$ python -q
>>> import numpy as np
>>> from numpy import linalg as LA
>>> np.set_printoptions(precision=2, suppress=True, linewidth=160)
>>> tidy = lambda a: np.round(a, 2) + 0
>>> E = np.load("sample0.npy")
>>> print(E)
[[  1.6   -7.09  -1.4   -0.9    0.5   -0.4 ]
 [ -0.8    5.01   1.    -0.9    0.4   -0.8 ]
 [ -0.6    6.99   1.4   -0.5    0.2   -1.9 ]
 [  0.3   -2.1   -0.4    0.6    0.4   -1.3 ]
 [  0.5    0.65   0.1    0.6    1.7   -1.3 ]
 [ -0.6   -2.06  -0.4    0.8   -0.7    3.  ]
 [  0.2   -1.06  -0.2   -1.2    1.2    0.3 ]
 [  1.3   -5.    -1.    -0.3    1.    -0.3 ]
 [  1.1   -1.    -0.2   -1.8    0.6   -2.2 ]
 [ -1.6    3.     0.6   -0.4   -0.9    0.1 ]
 [  0.2   -5.06  -1.     0.4    0.     0.9 ]
 [ -1.     3.03   0.6   -0.1   -0.8   -1.7 ]
 [  0.6   -4.54  -0.9   -0.9    1.7    0.5 ]
 [  1.5    5.58   1.1   -0.8   -0.9    0.8 ]
 [ -0.4    2.95   0.6   -0.4   -0.4    0.1 ]
 [  1.1    7.05   1.4    0.2    1.     0.8 ]
 [ -1.     0.02   0.    -0.1    0.2    0.  ]
 [  0.6    5.56   1.1   -0.7   -1.2   -0.4 ]
 [ -0.5    0.5    0.1   -0.5   -0.3    1.7 ]
 [ -0.3   -8.08  -1.6   -0.2    0.3    0.  ]
 [ -1.2   -3.06  -0.6   -0.4    1.8   -0.5 ]
 [ -0.5    2.5    0.5   -1.    -0.1    1.7 ]
 [ -0.8   -5.91  -1.2   -0.7   -1.    -1.5 ]
 [ -0.4   -1.53  -0.3    1.8   -0.8   -0.7 ]
 [  0.6    0.96   0.2    1.3   -1.1    0.3 ]
 [  0.9    0.     0.    -0.1    0.5   -0.6 ]
 [ -0.3    2.01   0.4   -1.     0.4   -0.6 ]
 [  1.1    4.94   1.     0.9    0.9    1.3 ]
 [ -0.3  -16.52  -3.3    1.2    1.8    0.7 ]
 [  0.5   10.08   2.    -0.1   -1.5    1.7 ]
 [ -0.8   -1.01  -0.2   -0.1   -0.4   -1.8 ]
 [  0.2   -1.47  -0.3    0.1   -1.2   -1.5 ]]
>>> print([round(float(x), 2) for x in LA.svd(E, compute_uv=False)[:3]])
[30.18, 7.02, 5.47]
>>> print(tidy(LA.norm(E, 2) / LA.norm(E)))
0.94
>>> labels = E[:, 1] > np.median(E[:, 1])
>>> u = E[labels].mean(axis=0) - E[~labels].mean(axis=0)
>>> print(labels.astype(int))
[0 1 1 0 1 0 0 0 0 1 0 1 0 1 1 1 1 1 1 0 0 1 0 0 1 0 1 1 0 1 0 0]
>>> print(tidy(u))
[-0.18  7.9   1.57 -0.11 -0.51  0.45]
>>> Xs = E - E.mean(axis=0)
>>> evecs = LA.svd(Xs)[2][:5]
>>> other = Xs - Xs @ evecs.T @ evecs
>>> print(tidy(np.cov(Xs @ evecs.T, rowvar=False)))
[[29.36  0.    0.    0.    0.  ]
 [ 0.    1.57  0.    0.    0.  ]
 [ 0.    0.    0.95  0.    0.  ]
 [ 0.    0.    0.    0.59  0.  ]
 [ 0.    0.    0.    0.    0.52]]
>>> print(tidy(LA.norm(other) / LA.norm(Xs)))
0.0
>>> print(LA.norm(other, axis=1).round(6).argmax())
4
>>> F = np.load("arr.npy")
>>> print(F)
[[0 2 0]
 [1 0 0]
 [0 0 1]]
>>> print(tidy(LA.det(F)))
-2.0
>>> print(tidy(np.sort(LA.eigvals(F).real)))
[-1.41  1.    1.41]
>>> print((F != 0).astype(int))
[[0 1 0]
 [1 0 0]
 [0 0 1]]
>>> w, evecs = LA.eig(F)
>>> print(np.prod(w))
-2.0
>>> print(tidy(np.sort(LA.eigvals(F @ F))))
[1. 2. 2.]
>>> W0 = np.array([[-1, -1, 1, 0, 1, 1, 2, -1],
...     [0, -1, -2, -2, -2, 0, 1, 0],
...     [-1, 1, -2, 2, 1, 1, -1, 1],
...     [-1, -1, 1, 1, 0, -1, 2, 2],
...     [-1, 1, 1, -1, 1, 2, 1, -1],
...     [0, 0, -1, 0, -2, -1, -2, -2],
...     [0, 1, -1, -2, -2, -1, 2, 2],
...     [1, 2, -1, 1, -2, 0, -2, -1]])
>>> W0[-1] = W0[0] + 5 * W0[1]
>>> print(W0)
[[ -1  -1   1   0   1   1   2  -1]
 [  0  -1  -2  -2  -2   0   1   0]
 [ -1   1  -2   2   1   1  -1   1]
 [ -1  -1   1   1   0  -1   2   2]
 [ -1   1   1  -1   1   2   1  -1]
 [  0   0  -1   0  -2  -1  -2  -2]
 [  0   1  -1  -2  -2  -1   2   2]
 [ -1  -6  -9 -10  -9   1   7  -1]]
>>> print(np.allclose(W0[:-1].T @ LA.lstsq(W0[:-1].T, W0[-1])[0], W0[-1]))
True
>>> print(tidy(W0 @ LA.pinv(W0) @ W0))
[[ -1.  -1.   1.   0.   1.   1.   2.  -1.]
 [  0.  -1.  -2.  -2.  -2.   0.   1.   0.]
 [ -1.   1.  -2.   2.   1.   1.  -1.   1.]
 [ -1.  -1.   1.   1.   0.  -1.   2.   2.]
 [ -1.   1.   1.  -1.   1.   2.   1.  -1.]
 [  0.   0.  -1.   0.  -2.  -1.  -2.  -2.]
 [  0.   1.  -1.  -2.  -2.  -1.   2.   2.]
 [ -1.  -6.  -9. -10.  -9.   1.   7.  -1.]]
>>> print(tidy(np.trace(LA.pinv(W0) @ W0)))
7.0
>>> print(np.abs(np.diag(LA.qr(W0)[1])) > 1e-9)
[ True  True  True  True  True  True  True False]
>>> print([round(float(x), 2) for x in LA.svd(W0, compute_uv=False)[:3]])
[19.33, 5.27, 4.42]
>>> print(np.argsort(-LA.norm(W0, axis=0).round(6), kind="stable")[:3])
[3 4 2]
>>> print(tidy(LA.norm(W0, 2) / LA.norm(W0)))
0.92
>>> U, sv, Vt = LA.svd(W0)
>>> evecs = Vt[:(sv > 1e-8).sum()]
>>> rng = np.random.default_rng(5182)
>>> vec = W0[6] + 2 * W0[5] + rng.integers(2) * np.eye(8)[1]
>>> print(vec)
[ 0.  1. -3. -2. -6. -3. -2. -2.]
>>> print(np.allclose(evecs.T @ evecs @ vec, vec))
True
>>> print(LA.matrix_rank(np.vstack([W0, vec])))
7
>>> print(tidy(LA.norm(vec - evecs.T @ evecs @ vec)))
0.0
>>> print((W0 - W0.T) / 2)
[[ 0.  -0.5  1.   0.5  1.   0.5  1.   0. ]
 [ 0.5  0.  -1.5 -0.5 -1.5  0.   0.   3. ]
 [-1.   1.5  0.   0.5  0.   1.   0.   5. ]
 [-0.5  0.5 -0.5  0.   0.5 -0.5  2.   6. ]
 [-1.   1.5  0.  -0.5  0.   2.   1.5  4. ]
 [-0.5  0.  -1.   0.5 -2.   0.  -0.5 -1.5]
 [-1.   0.   0.  -2.  -1.5  0.5  0.  -2.5]
 [ 0.  -3.  -5.  -6.  -4.   1.5  2.5  0. ]]
>>> print(np.allclose(W0, W0.T))
False
>>> print(tidy(np.sort(np.abs(LA.eigvals(W0)))))
[0.   0.5  2.82 2.82 3.41 3.41 3.42 3.42]
>>> print(np.allclose(W0 @ W0.T, W0.T @ W0))
False
>>> print(tidy(LA.det(W0)))
0.0
>>> gram = W0.T @ W0
>>> print(gram)
[[  5   6   8   8   6  -4 -11   0]
 [  6  42  52  60  55  -4 -45   7]
 [  8  52  94  92  89  -7 -58   7]
 [  8  60  92 114  99  -9 -77  11]
 [  6  55  89  99  96  -1 -63   8]
 [ -4  -4  -7  -9  -1  10   8  -5]
 [-11 -45 -58 -77 -63   8  68   1]
 [  0   7   7  11   8  -5   1  16]]
>>> print(np.diag(gram))
[  5  42  94 114  96  10  68  16]
>>> print(np.allclose(gram, gram.T))
True
>>> print(tidy(LA.eigvalsh(gram)[::-1]))
[373.82  27.81  19.58  12.4    8.53   2.61   0.24   0.  ]
>>> print(np.trace(gram), (W0 ** 2).sum())
445 445
>>> print((W0 @ W0.T).shape)
(8, 8)
>>> print(LA.matrix_rank(gram))
7
